$ python3 -q
>>> import numpy as np
>>> np.set_printoptions(suppress=True, linewidth=120)
>>> J = np.load("arr.npy")
>>> J
array([[  9,  24],
       [  9,  24],
       [ 21,  56],
       [ -6, -16],
       [-24, -64],
       [-15, -40],
       [ 18,  48]])
>>> Uu, s, Vt = np.linalg.svd(J)
>>> evecs = Vt[:(s > 1e-8).sum()]
>>> rng = np.random.default_rng(62402)
>>> vec = J[3] + 2 * J[5] + rng.integers(2) * np.eye(2)[0]
>>> vec
array([-35., -96.])
>>> np.round(np.linalg.norm(vec - evecs.T @ evecs @ vec), 3)
np.float64(0.936)
>>> np.round(np.diag(evecs.T @ evecs), 3)
array([0.123, 0.877])
>>> rk = np.linalg.matrix_rank(J)
>>> rk
np.int64(1)
>>> null = np.linalg.svd(J)[2][rk:].T
>>> np.linalg.matrix_rank(J.T @ J), np.linalg.matrix_rank(J @ J.T)
(np.int64(1), np.int64(1))
>>> null.shape
(2, 1)
>>> vec = np.array([1, -3])
>>> h = np.maximum(J @ vec, 0)
>>> J * (h > 1e-9)[:, None]
array([[  0,   0],
       [  0,   0],
       [  0,   0],
       [ -6, -16],
       [-24, -64],
       [-15, -40],
       [  0,   0]])
>>> np.flatnonzero(h > 1e-9)
array([3, 4, 5])
>>> np.maximum(J @ vec, 0) - np.maximum(-J @ vec, 0)
array([ -63,  -63, -147,   42,  168,  105, -126])
>>> J.T @ h
array([ -5859, -15624])
>>> np.maximum(J @ (3 * vec), 0)
array([  0,   0,   0, 126, 504, 315,   0])
>>> W0 = np.loadtxt("sample12.csv", delimiter=",")
>>> W0
array([[ 0.838,  0.381, -0.007,  1.304],
       [ 3.569,  6.845,  4.109,  5.963],
       [ 6.896,  1.397,  4.041,  5.319],
       [ 5.718,  8.052,  6.241,  6.294],
       [ 5.874,  8.037,  5.805,  8.478],
       [ 1.885, 10.441,  4.559,  6.3  ],
       [-2.99 , -1.511, -2.974, -2.095],
       [ 4.921,  3.58 ,  3.689,  5.167],
       [ 5.345,  4.386,  4.585,  4.468],
       [-0.935, -3.177, -2.447, -1.37 ],
       [-1.321, -5.818, -4.062, -1.35 ],
       [ 3.805,  4.872,  3.295,  5.978],
       [ 2.65 , -2.996, -0.236,  0.902],
       [-0.974, -9.452, -4.798, -4.633],
       [ 7.351,  4.63 ,  5.761,  6.269],
       [ 1.417, -7.286, -2.657, -1.694],
       [ 2.177,  0.236,  0.543,  2.83 ],
       [ 3.079,  5.192,  3.703,  2.81 ],
       [-1.873,  0.996, -1.508,  0.405],
       [-0.665, -5.103, -2.932, -2.475],
       [ 0.977,  3.057,  1.019,  2.969],
       [ 5.359,  8.183,  6.144,  5.865]])
>>> C2 = np.cov(W0, rowvar=False)
>>> C2.round(3)
array([[ 9.25 , 10.838,  9.982,  9.497],
       [10.838, 30.338, 18.629, 18.671],
       [ 9.982, 18.629, 13.537, 13.057],
       [ 9.497, 18.671, 13.057, 13.606]])
>>> round(np.corrcoef(W0[:, 1], W0[:, 0])[0, 1], 3)
np.float64(0.647)
>>> np.round(np.corrcoef(W0.T), 3)
array([[1.   , 0.647, 0.892, 0.847],
       [0.647, 1.   , 0.919, 0.919],
       [0.892, 0.919, 1.   , 0.962],
       [0.847, 0.919, 0.962, 1.   ]])
>>> np.round(np.linalg.eigvalsh(C2)[::-1], 3) + 0
array([60.761,  5.382,  0.588,  0.   ])
>>> np.argwhere(np.triu(np.abs(np.corrcoef(W0.T)) > 0.8, 1))
array([[0, 2],
       [0, 3],
       [1, 2],
       [1, 3],
       [2, 3]])
>>> np.round(np.median(W0, axis=0), 3)
array([2.414, 2.227, 2.157, 2.899])
>>> C2.shape
(4, 4)
